In [1]: import numpy as np

In [2]: np.set_printoptions(suppress=True, linewidth=120)

In [3]: mat = np.load("dump.npy")

In [4]: mat
Out[4]: 
array([[-16.5,  -7.5,   3.7,  -4.1,   0.1, -13.9,  -6.1,   3.9,   3.4,  -6.3,   8.1, -10. ,  -4.2,  -1.6],
       [ 25.6,   8. ,  20.3,  29.1,   0.1,  19.6,  30.7,  10.9,  15.7,  10.8,  16.9,  14.4,   9.2,   7.1],
       [ -9.8,   1.9,  -5.7,  -4. ,   0.3, -11.2,  -1.1,   7.8,   5.7,   7. ,  -2.2,  -6.8,   4.3,   1. ],
       [  1.3,   5.5,   7.9,  13. ,   0.1,  -4.4,  16.5,  16.6,  17.8,  13.1,  11.6,  -1.2,   8.4,   4.7],
       [-21.9,  -5.8, -16.1, -22.2,   0.2, -17.4, -23. ,  -6.1,  -9.9,  -7.3, -12.1, -12.7,  -5.6,  -5.2],
       [ 10. ,   2.4,  -3.7,  -2.5,   0.2,  10.9,  -2.8, -10. , -10.5,  -3.1,  -8. ,   6.6,  -1.9,  -0.5],
       [ 16.8,   4.7,   0.4,   5. ,  -0.1,  16.1,   4.6,  -7.1,  -5.9,   1.3,  -5.5,  11.1,   0.9,   1.2],
       [ -1.4,   5.5,   3.4,   9.9,  -0.3,  -7.3,  15.3,  17.7,  17.8,  15.2,   7.8,  -2.8,  10.1,   4.8],
       [ 10.1,  -0.1,  12.6,  12.7,   0.4,   8.2,  11.7,   2.4,   5.9,  -0.2,  11.2,   6. ,   1.7,   2.6],
       [ -1. ,  -7. ,  21. ,  14.6,   0.1,  -2.7,  10.7,   7.8,  11.8,  -4.8,  22.4,  -1.4,  -2.1,   0.9],
       [  6.9,   4.5, -13.3,  -7.6,  -0.3,   7.8,  -7. , -10.2, -12.3,   0.7, -16. ,   5.3,   0.3,  -1.5],
       [  6.4,  -0.2,  -9. ,  -9.1,   0. ,   8.5, -11. , -14.8, -15.8,  -7.2, -12.8,   4.9,  -5.2,  -3.2],
       [ 16.4,  10.4,  -8.8,   1.1,   0. ,  13.9,   4.9,  -4.6,  -5.5,   8.1, -12.8,  10.4,   5.4,   1.8],
       [ -4.2,   2. , -14.8, -12.9,   0.1,  -2.2, -12.2,  -7.6, -10. ,   0.2, -15. ,  -1.9,  -1.7,  -2. ]])

In [5]: np.argsort(-np.linalg.norm(mat, axis=0).round(6), kind="stable")[:3]
Out[5]: array([6, 0, 3])

In [6]: np.linalg.matrix_rank(mat, rtol=0.1)
Out[6]: np.int64(3)

In [7]: [round(float(x), 1) for x in np.linalg.svd(mat, compute_uv=False)[:3]]
Out[7]: [109.9, 75.4, 40.4]

In [8]: np.round(np.linalg.norm(mat, 2) / np.linalg.norm(mat), 1)
Out[8]: np.float64(0.8)

In [9]: J = np.loadtxt("block0.csv", delimiter=",")

In [10]: J.round(1) + 0
Out[10]: 
array([[ 0.3,  0.1,  0.2,  0. ,  0.1,  0.2, -0.1,  0.1,  0. ,  0. ,  0.1,  0.3],
       [ 0.1,  0.1,  0.1,  0. ,  0.1,  0.1, -0.1,  0. , -0.2,  0.1, -0.1,  0. ],
       [ 0.2,  0.1,  0.2,  0. , -0.1,  0.2,  0. ,  0. , -0.1, -0.1, -0.1,  0.2],
       [ 0. ,  0. ,  0. ,  0.2, -0.1,  0.1, -0.3,  0.1,  0. ,  0.1,  0. , -0.1],
       [ 0.1,  0.1, -0.1, -0.1,  0.8,  0. ,  0. ,  0. , -0.1,  0.2,  0.2,  0. ],
       [ 0.2,  0.1,  0.2,  0.1,  0. ,  0.3, -0.2,  0. , -0.2,  0. , -0.1,  0. ],
       [-0.1, -0.1,  0. , -0.3,  0. , -0.2,  0.4, -0.2,  0. , -0.2, -0.1,  0.1],
       [ 0.1,  0. ,  0. ,  0.1,  0. ,  0. , -0.2,  0.3,  0.2,  0.1,  0.2,  0.1],
       [ 0. , -0.2, -0.1,  0. , -0.1, -0.2,  0. ,  0.2,  0.4,  0. ,  0.2,  0.1],
       [ 0. ,  0.1, -0.1,  0.1,  0.2,  0. , -0.2,  0.1,  0. ,  0.3,  0.1, -0.2],
       [ 0.1, -0.1, -0.1,  0. ,  0.2, -0.1, -0.1,  0.2,  0.2,  0.1,  0.3,  0.1],
       [ 0.3,  0. ,  0.2, -0.1,  0. ,  0. ,  0.1,  0.1,  0.1, -0.2,  0.1,  0.5]])

In [11]: left, sig, VT = np.linalg.svd(J)

In [12]: sig.round(1) + 0
Out[12]: array([1., 1., 1., 1., 0., 0., 0., 0., 0., 0., 0., 0.])

In [13]: M2 = left[:, :4] @ np.diag(sig[:4]) @ VT[:4]

In [14]: round(np.abs(J - M2).max(), 1)
Out[14]: np.float64(0.0)

In [15]: np.round(np.linalg.norm(J - M2) / np.linalg.norm(J), 1)
Out[15]: np.float64(0.0)

In [16]: np.linalg.matrix_rank(M2)
Out[16]: np.int64(4)

In [17]: arr = np.load("mat.npy")

In [18]: arr
Out[18]: 
array([[ 0.,  0.,  0.,  0.,  0.,  0.,  0.,  0.],
       [ 0.,  0.,  0.,  0.,  0.,  0.,  0.,  1.],
       [ 0.,  0.,  0.,  0.,  0.,  0.,  0.,  2.],
       [ 0.,  0.,  0.,  0.,  0.,  0.,  0.,  3.],
       [ 0.,  0.,  0.,  0.,  0.,  0.,  0., -2.],
       [ 0.,  0.,  0.,  0.,  0.,  0.,  0.,  0.],
       [ 0.,  0.,  0.,  0.,  0.,  0.,  0.,  0.],
       [ 0.,  1.,  2.,  3., -2.,  0.,  0.,  0.]])

In [19]: w, evecs = np.linalg.eigh(arr)

In [20]: x = np.array([2, 2, -1, 0, -2, -3, -1, 0])

In [21]: np.round(evecs * np.abs(w) @ evecs.T, 1) + 0
Out[21]: 
array([[ 0. ,  0. ,  0. ,  0. ,  0. ,  0. ,  0. ,  0. ],
       [ 0. ,  0.2,  0.5,  0.7, -0.5,  0. ,  0. ,  0. ],
       [ 0. ,  0.5,  0.9,  1.4, -0.9,  0. ,  0. ,  0. ],
       [ 0. ,  0.7,  1.4,  2.1, -1.4,  0. ,  0. ,  0. ],
       [ 0. , -0.5, -0.9, -1.4,  0.9,  0. ,  0. ,  0. ],
       [ 0. ,  0. ,  0. ,  0. ,  0. ,  0. ,  0. ,  0. ],
       [ 0. ,  0. ,  0. ,  0. ,  0. ,  0. ,  0. ,  0. ],
       [ 0. ,  0. ,  0. ,  0. ,  0. ,  0. ,  0. ,  4.2]])

In [22]: (np.sign(evecs[:, -1].round(6)) == np.sign(evecs[0, -1].round(6))).astype(int)
Out[22]: array([1, 0, 0, 0, 0, 1, 1, 0])

In [23]: x @ arr @ x
Out[23]: np.float64(0.0)

In [24]: np.round(np.linalg.eigvalsh(arr[1:, 1:]), 1) + 0
Out[24]: array([-4.2,  0. ,  0. ,  0. ,  0. ,  0. ,  4.2])

In [25]: F = np.arange(90).reshape(9, 10) + 4

In [26]: F
Out[26]: 
array([[ 4,  5,  6,  7,  8,  9, 10, 11, 12, 13],
       [14, 15, 16, 17, 18, 19, 20, 21, 22, 23],
       [24, 25, 26, 27, 28, 29, 30, 31, 32, 33],
       [34, 35, 36, 37, 38, 39, 40, 41, 42, 43],
       [44, 45, 46, 47, 48, 49, 50, 51, 52, 53],
       [54, 55, 56, 57, 58, 59, 60, 61, 62, 63],
       [64, 65, 66, 67, 68, 69, 70, 71, 72, 73],
       [74, 75, 76, 77, 78, 79, 80, 81, 82, 83],
       [84, 85, 86, 87, 88, 89, 90, 91, 92, 93]])

In [27]: r = np.linalg.matrix_rank(F)

In [28]: r
Out[28]: np.int64(2)

In [29]: null = np.linalg.svd(F)[2][r:].T

In [30]: np.round(null @ null.T, 1) + 0
Out[30]: 
array([[ 0.7, -0.3, -0.2, -0.2, -0.1, -0.1,  0. ,  0. ,  0.1,  0.1],
       [-0.3,  0.8, -0.2, -0.2, -0.1, -0.1,  0. ,  0. ,  0. ,  0.1],
       [-0.2, -0.2,  0.8, -0.1, -0.1, -0.1, -0.1,  0. ,  0. ,  0. ],
       [-0.2, -0.2, -0.1,  0.9, -0.1, -0.1, -0.1, -0.1,  0. ,  0. ],
       [-0.1, -0.1, -0.1, -0.1,  0.9, -0.1, -0.1, -0.1, -0.1, -0.1],
       [-0.1, -0.1, -0.1, -0.1, -0.1,  0.9, -0.1, -0.1, -0.1, -0.1],
       [ 0. ,  0. , -0.1, -0.1, -0.1, -0.1,  0.9, -0.1, -0.2, -0.2],
       [ 0. ,  0. ,  0. , -0.1, -0.1, -0.1, -0.1,  0.8, -0.2, -0.2],
       [ 0.1,  0. ,  0. ,  0. , -0.1, -0.1, -0.2, -0.2,  0.8, -0.3],
       [ 0.1,  0.1,  0. ,  0. , -0.1, -0.1, -0.2, -0.2, -0.3,  0.7]])

In [31]: np.allclose(F @ null, 0)
Out[31]: True

In [32]: np.linalg.matrix_rank(F.T @ F), np.linalg.matrix_rank(F @ F.T)
Out[32]: (np.int64(2), np.int64(2))

In [33]: M2 = F / np.sqrt((F ** 2).mean(axis=1, keepdims=True))

In [34]: F - F.mean(axis=1, keepdims=True)
Out[34]: 
array([[-4.5, -3.5, -2.5, -1.5, -0.5,  0.5,  1.5,  2.5,  3.5,  4.5],
       [-4.5, -3.5, -2.5, -1.5, -0.5,  0.5,  1.5,  2.5,  3.5,  4.5],
       [-4.5, -3.5, -2.5, -1.5, -0.5,  0.5,  1.5,  2.5,  3.5,  4.5],
       [-4.5, -3.5, -2.5, -1.5, -0.5,  0.5,  1.5,  2.5,  3.5,  4.5],
       [-4.5, -3.5, -2.5, -1.5, -0.5,  0.5,  1.5,  2.5,  3.5,  4.5],
       [-4.5, -3.5, -2.5, -1.5, -0.5,  0.5,  1.5,  2.5,  3.5,  4.5],
       [-4.5, -3.5, -2.5, -1.5, -0.5,  0.5,  1.5,  2.5,  3.5,  4.5],
       [-4.5, -3.5, -2.5, -1.5, -0.5,  0.5,  1.5,  2.5,  3.5,  4.5],
       [-4.5, -3.5, -2.5, -1.5, -0.5,  0.5,  1.5,  2.5,  3.5,  4.5]])

In [35]: np.unique(F.round(6), axis=0).shape
Out[35]: (9, 10)

In [36]: round(float(np.trace(np.linalg.pinv(F) @ F)), 1)
Out[36]: 2.0

In [37]: W0 = np.load("test10.npy")

In [38]: W0
Out[38]: 
array([[ 1, -2,  2,  1, -2,  2, -2, -2],
       [-2,  1, -2,  2,  1, -2,  2, -2],
       [ 2, -2,  1, -2,  2,  1, -2,  2],
       [ 1,  2, -2,  1, -2,  2,  1, -2],
       [-2,  1,  2, -2,  1, -2,  2,  1],
       [ 2, -2,  1,  2, -2,  1, -2,  2],
       [-2,  2, -2,  1,  2, -2,  1, -2],
       [-2, -2,  2, -2,  1,  2, -2,  1]])

In [39]: ang = np.radians(135)

In [40]: r_ = np.eye(8)

In [41]: r_[3, 3] = r_[6, 6] = np.cos(ang)

In [42]: r_[3, 6], r_[6, 3] = -np.sin(ang), np.sin(ang)

In [43]: r_.round(1)
Out[43]: 
array([[ 1. ,  0. ,  0. ,  0. ,  0. ,  0. ,  0. ,  0. ],
       [ 0. ,  1. ,  0. ,  0. ,  0. ,  0. ,  0. ,  0. ],
       [ 0. ,  0. ,  1. ,  0. ,  0. ,  0. ,  0. ,  0. ],
       [ 0. ,  0. ,  0. , -0.7,  0. ,  0. , -0.7,  0. ],
       [ 0. ,  0. ,  0. ,  0. ,  1. ,  0. ,  0. ,  0. ],
       [ 0. ,  0. ,  0. ,  0. ,  0. ,  1. ,  0. ,  0. ],
       [ 0. ,  0. ,  0. ,  0.7,  0. ,  0. , -0.7,  0. ],
       [ 0. ,  0. ,  0. ,  0. ,  0. ,  0. ,  0. ,  1. ]])

In [44]: M2 = W0 @ r_.T

In [45]: np.round(np.linalg.svd(W0, compute_uv=False), 1), np.round(np.linalg.svd(M2, compute_uv=False), 1)
Out[45]: 
(array([10.1,  7.4,  4.1,  3.5,  3.4,  2. ,  0.9,  0.5]),
 array([10.1,  7.4,  4.1,  3.5,  3.4,  2. ,  0.9,  0.5]))

In [46]: np.round(np.abs(M2 - W0).max(axis=0), 1)
Out[46]: array([0. , 0. , 0. , 4.8, 0. , 0. , 4.8, 0. ])

In [47]: w, evecs = np.linalg.eigh(W0)

In [48]: x = np.array([4, 4, 1, 1, 1, 3, 5, 0])

In [49]: np.round(evecs * np.maximum(w, 0) @ evecs.T, 1)
Out[49]: 
array([[ 2.7, -1.4,  0.9,  0.7, -1.7,  1.6, -1.6, -0.6],
       [-1.4,  2.3, -2. ,  1.1,  0.5, -1.6,  2.2, -1.6],
       [ 0.9, -2. ,  2.5, -1.8,  0.7,  0.7, -1.6,  1.6],
       [ 0.7,  1.1, -1.8,  2.5, -1.8,  0.7,  0.5, -1.7],
       [-1.7,  0.5,  0.7, -1.8,  2.5, -1.8,  1.1,  0.7],
       [ 1.6, -1.6,  0.7,  0.7, -1.8,  2.5, -2. ,  0.9],
       [-1.6,  2.2, -1.6,  0.5,  1.1, -2. ,  2.3, -1.4],
       [-0.6, -1.6,  1.6, -1.7,  0.7,  0.9, -1.4,  2.7]])

In [50]: np.round(np.linalg.eigvalsh(W0[1:, 1:]), 1)
Out[50]: array([-3.5, -3.5, -1.1, -0.8,  0.5,  6. ,  9.4])

In [51]: x @ W0 @ x
Out[51]: np.int64(-27)

In [52]: np.round(x @ W0 @ x / (x @ x), 1), round(float(w[0]), 1), round(float(w[-1]), 1)
Out[52]: (np.float64(-0.4), -4.1, 10.1)

In [53]: np.abs(W0).sum(axis=1).max(), np.round(np.abs(w).max(), 1)
Out[53]: (np.int64(14), np.float64(10.1))

In [54]: w, evecs = np.linalg.eigvalsh(W0)
Traceback (most recent call last):
  Cell In[54], line 1
    w, evecs = np.linalg.eigvalsh(W0)
ValueError: too many values to unpack (expected 2)


In [55]: w, evecs = np.linalg.eigh(W0)

In [56]: (w > 1e-8).sum(), (w < -1e-8).sum()
Out[56]: (np.int64(4), np.int64(4))

In [57]: m1 = np.load("arr.npy")

In [58]: m1
Out[58]: 
array([[0, 3, 0, 0, 3, 0],
       [0, 0, 2, 0, 0, 2],
       [2, 2, 0, 2, 2, 0],
       [0, 9, 0, 0, 0, 0],
       [0, 0, 6, 0, 0, 0],
       [6, 6, 0, 0, 0, 0]])

In [59]: M2 = m1 / np.sqrt((m1 ** 2).mean(axis=1, keepdims=True))

In [60]: np.linalg.matrix_rank(M2) == np.linalg.matrix_rank(m1)
Out[60]: np.True_

In [61]: np.round(np.linalg.norm(M2, axis=1), 1)
Out[61]: array([2.4, 2.4, 2.4, 2.4, 2.4, 2.4])

In [62]: np.linalg.matrix_rank(m1 - m1.mean(axis=1, keepdims=True))
Out[62]: np.int64(5)

In [63]: K = np.loadtxt("x.csv", delimiter=",")

In [64]: K
Out[64]: 
array([[-0.2,  0.4, -0.8,  0.4,  0.8,  0.2,  0.7,  0.8, -2.5, -1. , -1.3, -2. ],
       [-0.7, -0.2,  0. , -1.1, -0.3,  1.1,  0.4,  1.6, -4.5,  0. ,  0.2, -0.8],
       [ 1.2, -1.3,  0.8, -0.2,  0.1, -0.7, -2. , -2.7,  8.2, -1.1, -1.7,  0.1],
       [ 1. ,  1. , -1.3, -0.6,  0.8,  0.7, -1.1, -1.4,  4.2,  1.5,  0.1,  1.2],
       [ 0.6, -0.3, -0.4,  0.4, -0.1, -1.1, -0.2,  1.2, -3.6,  0.5, -1.5,  1.1],
       [-1.4, -0.8, -2. , -0.1, -1.5, -1. ,  0.9, -0.7,  2.1,  1.3, -1.6, -0.1],
       [-1.3,  0.9,  1. , -0.2, -1.5, -0.9,  0.6,  0. ,  0. ,  0.8,  0.8, -0.5],
       [-0.5, -1.4, -1.2,  0.7, -0.6,  0.3,  0.2, -0.4,  1.2,  0.9,  0.2,  1. ],
       [ 1.2,  0.1,  0.3,  1.7,  1.1, -0.2,  0.6, -2.1,  6.2,  0.1,  1.4,  1.4],
       [-1.1,  0.6, -0.6, -0.7,  0.2,  0.4, -1.9, -2.4,  7.4, -0.6,  0.2,  1.4],
       [ 0. ,  0. , -0.8, -1.6,  0.2,  1.7, -1.1, -0.6,  1.7, -1.9,  0.1,  2.1],
       [ 0.1,  0.2, -2.2,  1.5,  0.6,  2.1, -0.2,  0.1, -0.4, -0.5, -1. ,  0.3],
       [ 2.8, -2. , -0.8, -1.7,  0.6,  0.8,  0.9, -0.1,  0.1,  1.2,  0.7, -0.5],
       [-1.7,  0.2,  0.3,  1.1, -1.7,  0.6, -0.4, -0.2,  0.7, -0.7,  0.6,  0.5],
       [-0.2, -1.8, -1. ,  0.5, -1.1, -1.7,  0.3,  0.4, -1.3,  0.2,  0.2,  0.4],
       [-0.2,  0.4,  0. ,  0.3, -0.9, -0.2,  1.6, -0.3,  0.9, -0.1, -0.5,  0.6],
       [ 0.4,  0.3,  0.7, -0.2,  0.7,  0.6,  0. ,  0. ,  0. , -0.4, -0.5,  1.9],
       [ 0.4,  1. ,  0.1,  1. ,  0.4,  0.2, -1.6,  0.3, -0.7, -0.4,  0. , -0.7],
       [ 0.1,  0.5,  0.2,  1.1, -0.1, -0.5,  0.2, -0.4,  1.3,  0.6,  0.3, -0.2],
       [-1.4, -0.4, -0.6, -0.8, -1. , -0.9,  0.7,  1. , -3. ,  1.7,  0.7, -0.2],
       [ 0.1, -0.5, -0.3,  0.5, -1. , -0.1,  0.4, -0.6,  1.9, -0.7,  0.4,  0.2],
       [ 0.7,  0.8,  0.1,  1.6,  1.9, -1.1, -0.5,  0.2, -0.7, -0.3, -0.8,  0.4],
       [-0.5,  1. ,  0.8, -0.6, -0.7, -0.6,  1.2, -0.1,  0.3,  0.5, -1. ,  1.6],
       [-1. ,  0.3, -1.7,  0.3, -0.9, -1.2,  1. ,  0.5, -1.6, -0.4,  0.7, -0.4],
       [-1.6,  0.6,  1.5,  0.3,  2.2,  0.8, -1.2, -0.7,  2.1,  0.5,  1.1,  0.9],
       [-0.8, -1.7,  1.5,  0.1,  0.6,  1.4,  0.7, -1.6,  4.9,  0.7,  2.2, -0.3],
       [ 0.6,  1.2, -0.1,  1.1,  1.1, -0.9,  0.4,  1. , -2.9, -0.8, -1.8,  0.6],
       [-1. , -1.3, -0.3,  0.1, -1.2,  0.9,  0.9, -0.4,  1.3, -1.8, -1.1,  0.4],
       [-1. ,  0.8,  0.4,  0.9, -1.4, -0.5, -0.5, -0.5,  1.6, -0.7,  0.3, -0.6],
       [-2. ,  0.6, -0.6, -1.8, -0.7,  0.1, -1. , -0.1,  0.4,  0.3,  0.2, -0.6],
       [ 0.4,  0.3,  0.5,  1.8, -1. , -0.3, -0.9,  0.7, -2.3,  0.6, -0.7,  1. ],
       [ 1.5, -0.5, -0.4,  0.5,  0.9, -1.6, -0.2,  0.8, -2.2,  1.3, -0.2,  0.1],
       [ 0.7,  0.7, -0.5,  0.8, -0.3, -0.6, -0.6, -0.8,  2.3,  0. ,  1.2, -0.6],
       [ 0.7,  0. ,  0.4,  1.2,  1.2, -1.9,  0.1,  0. ,  0.1,  0.4, -1.2, -1. ],
       [-1. ,  0.4,  2.1, -0.1, -0.4,  0.1, -2.2,  0.1, -0.4,  0.8, -0.5,  1.1],
       [ 0.6, -0.1, -0.4,  0.4, -1.3,  0.5,  0.8, -0.8,  2.3, -0.8, -0.5,  0.5],
       [ 0.5,  1.3, -0.3, -2. , -0.9,  0.7,  0.5,  0.6, -1.9, -0.5,  1.5, -0.6],
       [-0.3, -0.2,  0.9,  0.4,  0.4, -0.1, -0.4, -0.7,  2.1,  0.1,  1.1,  0.4],
       [ 0.2,  1.2, -0.3, -0.9,  0.7, -0.1, -0.6,  0.8, -2.4, -0.1,  0. ,  0.2],
       [-0.2,  0.4,  1.6,  1.3,  0.2,  0.1, -1.2,  0.1, -0.2, -1.9, -0.9, -1.7],
       [ 2.8,  0.7,  0.5,  1.1,  0.8,  0.2,  0.2,  0.9, -2.5, -0.2,  0.6,  0.5],
       [-0.4,  1.1, -1.4, -1.1, -1. ,  0.7,  0.5, -0.5,  1.5,  0.5, -0.5,  1.2],
       [ 0.2,  1.2, -0.5, -0.2,  1.4, -0.1,  2. ,  1.2, -3.6, -0.1, -0.5,  0. ],
       [-1.1, -1.6,  0.5, -1.4,  0.1,  0.2,  0.8, -0.8,  2.3, -0.3, -2. ,  0.7],
       [ 0. ,  1.2, -0.1,  0.4, -0.3, -2. ,  0.7,  0.8, -2.5, -0.2,  0.1,  1.4],
       [-2.3,  0.6,  0. ,  0.6,  0.7,  1.4,  1.5,  0.7, -2. , -0.2, -2.5, -0.3],
       [-0.9,  1.4,  0.5, -2. , -0.6, -1.8, -0.8,  0.5, -1.3, -0.4, -0.3, -2.2],
       [ 0.1,  0.2,  0.5,  0.2, -1.2, -1.8,  0.2, -1.6,  4.8,  0. ,  1.6,  1.8],
       [-0.1,  1. , -0.7,  0. , -2.7, -1.6,  1.2, -0.6,  1.9,  0.9,  1.7,  0.3]])

In [65]: x = np.array([0, 0, 3, 0, 0, 3, 3, 1, 1, 3, 1, 2])

In [66]: rhs = K @ x

In [67]: beta, lr = np.zeros(12), 1 / np.linalg.norm(K, 2) ** 2

In [68]: for i in range(12):
    ...:     beta -= lr * K.T @ (K @ beta - rhs)
    ...:     if i % 2 == 0: print(i, round(np.linalg.norm(K @ beta - rhs), 1))
    ...: 
0 33.6
2 28.2
4 23.9
6 20.4
8 17.5
10 15.1

In [69]: round(float(np.linalg.cond(K)), 1)
Out[69]: 91.3
